$ python3 -q
>>> import numpy as np
>>> np.set_printoptions(suppress=True, linewidth=120)
>>> data, _ = np.linalg.qr(np.array([[-1.8, 2.0, -0.4, -1.3, -0.2, -0.4],
...     [0.2, -0.7, -0.8, 1.7, 1.3, 0.2],
...     [-1.0, 0.4, 0.1, 0.2, -1.3, 0.1],
...     [-0.6, -1.0, 0.2, -0.7, 1.3, 0.7],
...     [-0.3, 0.1, -0.3, -0.7, -1.4, -0.7],
...     [-0.3, -0.3, -0.5, 0.6, -0.4, 1.0]]))
>>> data.round(2)
array([[-0.82,  0.39,  0.2 , -0.15,  0.33,  0.03],
       [ 0.09, -0.31,  0.76,  0.28,  0.29, -0.4 ],
       [-0.46, -0.18, -0.22,  0.67, -0.45, -0.24],
       [-0.27, -0.8 , -0.32, -0.3 ,  0.32, -0.03],
       [-0.14, -0.06,  0.25, -0.6 , -0.63, -0.4 ],
       [-0.14, -0.29,  0.42,  0.04, -0.32,  0.79]])
>>> # orthonormal columns
>>> C2 = data.T @ data
>>> np.round(np.linalg.eigvalsh(C2)[::-1], 2)
array([1., 1., 1., 1., 1., 1.])
>>> (data @ data.T).shape
(6, 6)
>>> np.linalg.matrix_rank(C2)
np.int64(6)
>>> C2.round(2) + 0
array([[1., 0., 0., 0., 0., 0.],
       [0., 1., 0., 0., 0., 0.],
       [0., 0., 1., 0., 0., 0.],
       [0., 0., 0., 1., 0., 0.],
       [0., 0., 0., 0., 1., 0.],
       [0., 0., 0., 0., 0., 1.]])
>>> np.allclose(data @ data.T, data.T @ data)
True
>>> data.inv()
Traceback (most recent call last):
  File "<python-input-11>", line 1, in <module>
    data.inv()
    ^^^^^^^^
AttributeError: 'numpy.ndarray' object has no attribute 'inv'
>>> np.round(np.trace(data), 2)
np.float64(-1.49)
>>> def softmax(z):
...     e = np.exp(z - z.max(axis=-1, keepdims=True))
...     return e / e.sum(axis=-1, keepdims=True)
... 
>>> np.round(softmax(data[5] + 5), 2)
array([0.12, 0.11, 0.21, 0.15, 0.1 , 0.31])
>>> np.round(softmax(10 * data[5]), 2) + 0
array([0.  , 0.  , 0.02, 0.  , 0.  , 0.98])
>>> np.round(softmax(data).sum(axis=1), 2)
array([1., 1., 1., 1., 1., 1.])
>>> np.round(softmax(data[5]), 2)
array([0.12, 0.11, 0.21, 0.15, 0.1 , 0.31])
>>> att = data @ data.T / np.sqrt(6)
>>> softmax(att).round(6).argmax(axis=1)
array([0, 1, 2, 3, 4, 5])
>>> np.round(softmax(att)[5] @ data, 2) + 0
array([-0.28, -0.21,  0.2 ,  0.  , -0.09,  0.02])
>>> W0 = np.array([[0.0, 0.0, 0.0, 1.0, 0.0, 0.0, 0.0, 0.0],
...     [0.0, 1.0, 0.0, 0.0, 0.0, 0.0, 0.0, 0.0],
...     [0.0, 0.0, 1.0, 0.0, 0.0, 0.0, 0.0, 0.0],
...     [-1.0, 0.0, 0.0, 0.0, 0.0, 0.0, 0.0, 0.0],
...     [0.0, 0.0, 0.0, 0.0, 1.0, 0.0, 0.0, 0.0],
...     [0.0, 0.0, 0.0, 0.0, 0.0, 1.0, 0.0, 0.0],
...     [0.0, 0.0, 0.0, 0.0, 0.0, 0.0, 1.0, 0.0],
...     [0.0, 0.0, 0.0, 0.0, 0.0, 0.0, 0.0, 1.0]])
>>> np.round(np.linalg.pinv(W0), 2)
array([[ 0.,  0.,  0., -1.,  0.,  0.,  0.,  0.],
       [ 0.,  1.,  0.,  0.,  0.,  0.,  0.,  0.],
       [ 0.,  0.,  1.,  0.,  0.,  0.,  0.,  0.],
       [ 1.,  0.,  0.,  0.,  0.,  0.,  0.,  0.],
       [ 0.,  0.,  0.,  0.,  1.,  0.,  0.,  0.],
       [ 0.,  0.,  0.,  0.,  0.,  1.,  0.,  0.],
       [ 0.,  0.,  0.,  0.,  0.,  0.,  1.,  0.],
       [ 0.,  0.,  0.,  0.,  0.,  0.,  0.,  1.]])
>>> W0[:, 1] @ W0[:, 3]
np.float64(0.0)
